$ ipython --no-banner

In [1]: import numpy as np

In [2]: np.set_printoptions(precision=3, suppress=True, linewidth=100, sign=" ")

In [3]: M = np.loadtxt("run6.csv", delimiter=",")

In [4]: M
Out[4]: 
array([[-17.768,  -7.63 , -12.851],
       [ 11.202, -35.202,  20.107],
       [-17.645,  -7.854, -14.695],
       [  7.096,  -0.135,   1.942],
       [  7.568,  -0.42 ,   3.638],
       [ 10.447, -31.953,  20.6  ],
       [ 11.705, -31.409,  17.898],
       [ 10.094,  -1.519,   0.752],
       [-18.015,  -8.233, -13.065],
       [  7.693,   1.642,   2.04 ],
       [ 10.109,   0.557,   3.893],
       [  7.296,   0.368,   1.937],
       [ 12.905, -34.099,  20.371],
       [  8.88 ,  -0.108,   1.191]])

In [5]: Xs = M - M.mean(axis=0)

In [6]: evecs = np.linalg.svd(Xs)[2][:2]

In [7]: other = Xs - Xs @ evecs.T @ evecs

In [8]: np.linalg.norm(other, axis=1).round(6).argmax()
Out[8]: np.int64(7)

In [9]: (Xs @ evecs.T).std(axis=0)
Out[9]: array([ 18.593,  11.221])

In [10]: np.round(np.cov(Xs @ evecs.T, rowvar=False), 3) + 0
Out[10]: 
array([[ 372.273,    0.   ],
       [   0.   ,  135.591]])

In [11]: np.diag(evecs.T @ evecs)
Out[11]: array([ 0.689,  0.881,  0.43 ])

In [12]: other.std(axis=0)
Out[12]: array([ 0.607,  0.375,  0.821])

In [13]: A = np.load("a.npy")

In [14]: A
Out[14]: 
array([[ 0,  2, -3],
       [-2,  0, -2],
       [ 3,  2,  0]])

In [15]: np.einsum("ij,ji->", A, A)
Out[15]: np.int64(-34)

In [16]: np.round(np.poly(A), 3) + 0
Out[16]: array([  1.,   0.,  17.,   0.])

In [17]: round(float(np.linalg.det(2 * A)), 3), round(float(np.linalg.det(A)), 3)
Out[17]: (-0.0, -0.0)

In [18]: np.round(np.linalg.eigvals(A), 3) + 0
Out[18]: array([ 0.+4.123j,  0.-4.123j,  0.+0.j   ])

In [19]: round(np.linalg.eigvals(A).sum().real, 3)
Out[19]: np.float64(0.0)

In [20]: np.einsum("ii->", A)
Out[20]: np.int64(0)

In [21]: E = np.loadtxt("out5.csv", delimiter=",")

In [22]: E
Out[22]: 
array([[-2.,  0., -3.],
       [ 0.,  4., -2.],
       [ 3.,  2.,  0.],
       [ 0.,  0.,  0.],
       [ 0.,  4., -2.],
       [ 3.,  2.,  0.],
       [ 0.,  0.,  0.],
       [ 0.,  0.,  0.],
       [ 0.,  0.,  0.],
       [ 0.,  0.,  0.]])

In [23]: # row 4 repeats row 1

In [24]: Xs = (E - E.mean(axis=0)) / E.std(axis=0)

In [25]: Xs.std(axis=0)
Out[25]: array([ 1.,  1.,  1.])

In [26]: coef = np.linalg.lstsq(np.delete(Xs, 0, axis=1), Xs[:, 0])[0]

In [27]: coef
Out[27]: array([ 0.685,  0.856])

In [28]: round(1 - np.var(Xs[:, 0] - np.delete(Xs, 0, axis=1) @ coef), 3)
Out[28]: np.float64(0.695)

In [29]: F = np.load("x.npy")

In [30]: F
Out[30]: 
array([[-0.7,  0.7,  1. , -0.8],
       [ 4.3,  0. ,  1. , -1.3]])

In [31]: u, g = F[0], F[1]

In [32]: round(u @ g, 3)
Out[32]: np.float64(-0.97)

In [33]: p = (u @ g) / (u @ u) * u

In [34]: np.round(np.linalg.norm(u + g) ** 2 + np.linalg.norm(u - g) ** 2, 3)
Out[34]: np.float64(47.6)

In [35]: g - p
Out[35]: array([ 4.041,  0.259,  1.37 , -1.596])

In [36]: np.outer(u, g)
Out[36]: 
array([[-3.01, -0.  , -0.7 ,  0.91],
       [ 3.01,  0.  ,  0.7 , -0.91],
       [ 4.3 ,  0.  ,  1.  , -1.3 ],
       [-3.44, -0.  , -0.8 ,  1.04]])

In [37]: x0 = np.array([4, 6, 4, 2])

In [38]: h = np.maximum(F @ x0, 0)

In [39]: np.tanh(F @ x0)
Out[39]: array([ 0.999,  1.   ])

In [40]: F * (h > 1e-9)[:, None]
Out[40]: 
array([[-0.7,  0.7,  1. , -0.8],
       [ 4.3,  0. ,  1. , -1.3]])

In [41]: np.maximum(F @ x0, 0) - np.maximum(-F @ x0, 0)
Out[41]: array([  3.8,  18.6])

In [42]: np.flatnonzero(h > 1e-9)
Out[42]: array([ 0,  1])

In [43]: F.T @ h
Out[43]: array([ 77.32,   2.66,  22.4 , -27.22])

In [44]: rng = np.random.default_rng(884)

In [45]: other = F + rng.integers(-2, 3, (2, 1)) @ rng.integers(-2, 3, (1, 4))

In [46]: other
Out[46]: 
array([[-0.7,  0.7,  1. , -0.8],
       [ 4.3,  0. ,  1. , -1.3]])

In [47]: np.linalg.matrix_rank(other - F, tol=1e-8)
Out[47]: np.int64(0)

In [48]: m1 = np.load("mat.npy")

In [49]: m1
Out[49]: 
array([[-0.824,  0.529,  0.203],
       [-0.549, -0.833, -0.061],
       [ 0.137, -0.162,  0.977]])

In [50]: # columns are unit length and at right angles

In [51]: P = np.triu(np.array([[2, 5, -5], [5, -3, 5], [3, 4, -5]]), 1) + np.eye(3)

In [52]: other = P @ A @ np.linalg.inv(P)

In [53]: np.round(np.poly(other), 3) + 0
Out[53]: array([  1.,   0.,  17.,   0.])

In [54]: round(np.linalg.det(other), 3)
Out[54]: np.float64(-0.0)

In [55]: P @ A - A @ P
Out[55]: 
array([[-25., -10., -20.],
       [ 15.,  20., -10.],
       [  0., -15.,   5.]])

In [56]: mat = (rng.random((3, 3)) < 0.3) + np.eye(3)

In [57]: mat /= mat.sum(axis=1, keepdims=True)

In [58]: mat
Out[58]: 
array([[ 1. ,  0. ,  0. ],
       [ 0. ,  1. ,  0. ],
       [ 0. ,  0.5,  0.5]])

In [59]: # 2 blocks once reordered

In [60]: u, g = mat[1], mat[0]

In [61]: u @ g
Out[61]: np.float64(0.0)

In [62]: p = (u @ g) / (u @ u) * u

In [63]: (g - p) @ u
Out[63]: np.float64(0.0)

In [64]: np.linalg.matrix_rank(np.outer(u, g))
Out[64]: np.int64(1)

In [65]: p
Out[65]: array([ 0.,  0.,  0.])

In [66]: r = np.linalg.matrix_rank(A)

In [67]: r
Out[67]: np.int64(2)

In [68]: null = np.linalg.svd(A)[2][r:].T

In [69]: np.linalg.matrix_rank(A.T @ A), np.linalg.matrix_rank(A @ A.T)
Out[69]: (np.int64(2), np.int64(2))

In [70]: [int(np.linalg.matrix_rank(np.delete(A, i, axis=0))) for i in range(3)]
Out[70]: [2, 2, 2]

In [71]: null.shape
Out[71]: (3, 1)

In [72]: np.allclose(A @ null, 0)
Out[72]: True

In [73]: [int(np.linalg.matrix_rank(A[:, :j + 1])) for j in range(3)]
Out[73]: [1, 2, 2]

In [74]: np.prod(np.diag(mat)), np.round(np.linalg.det(mat), 3)
Out[74]: (np.float64(0.5), np.float64(0.5))

In [75]: np.linalg.matrix_rank(mat - mat[0, 0] * np.eye(3))
Out[75]: np.int64(1)

In [76]: np.sort(np.linalg.eigvals(mat))
Out[76]: array([ 0.5,  1. ,  1. ])

In [77]: mat @ mat
Out[77]: 
array([[ 1.  ,  0.  ,  0.  ],
       [ 0.  ,  1.  ,  0.  ],
       [ 0.  ,  0.75,  0.25]])

In [78]: np.linalg.matrix_power(mat - np.diag(np.diag(mat)), 3)
Out[78]: 
array([[ 0.,  0.,  0.],
       [ 0.,  0.,  0.],
       [ 0.,  0.,  0.]])

In [79]: round(float(np.linalg.det(2 * mat)), 3), np.round(np.linalg.det(mat), 3)
Out[79]: (4.0, np.float64(0.5))

In [80]: np.einsum("ij,ji->", mat, mat)
Out[80]: np.float64(2.25)

In [81]: np.kron(np.eye(2, dtype=int), mat)
Out[81]: 
array([[ 1. ,  0. ,  0. ,  0. ,  0. ,  0. ],
       [ 0. ,  1. ,  0. ,  0. ,  0. ,  0. ],
       [ 0. ,  0.5,  0.5,  0. ,  0. ,  0. ],
       [ 0. ,  0. ,  0. ,  1. ,  0. ,  0. ],
       [ 0. ,  0. ,  0. ,  0. ,  1. ,  0. ],
       [ 0. ,  0. ,  0. ,  0. ,  0.5,  0.5]])

In [82]: np.poly(mat)
Out[82]: array([ 1. , -2.5,  2. , -0.5])

In [83]: np.einsum("ii->", mat)
Out[83]: np.float64(2.5)
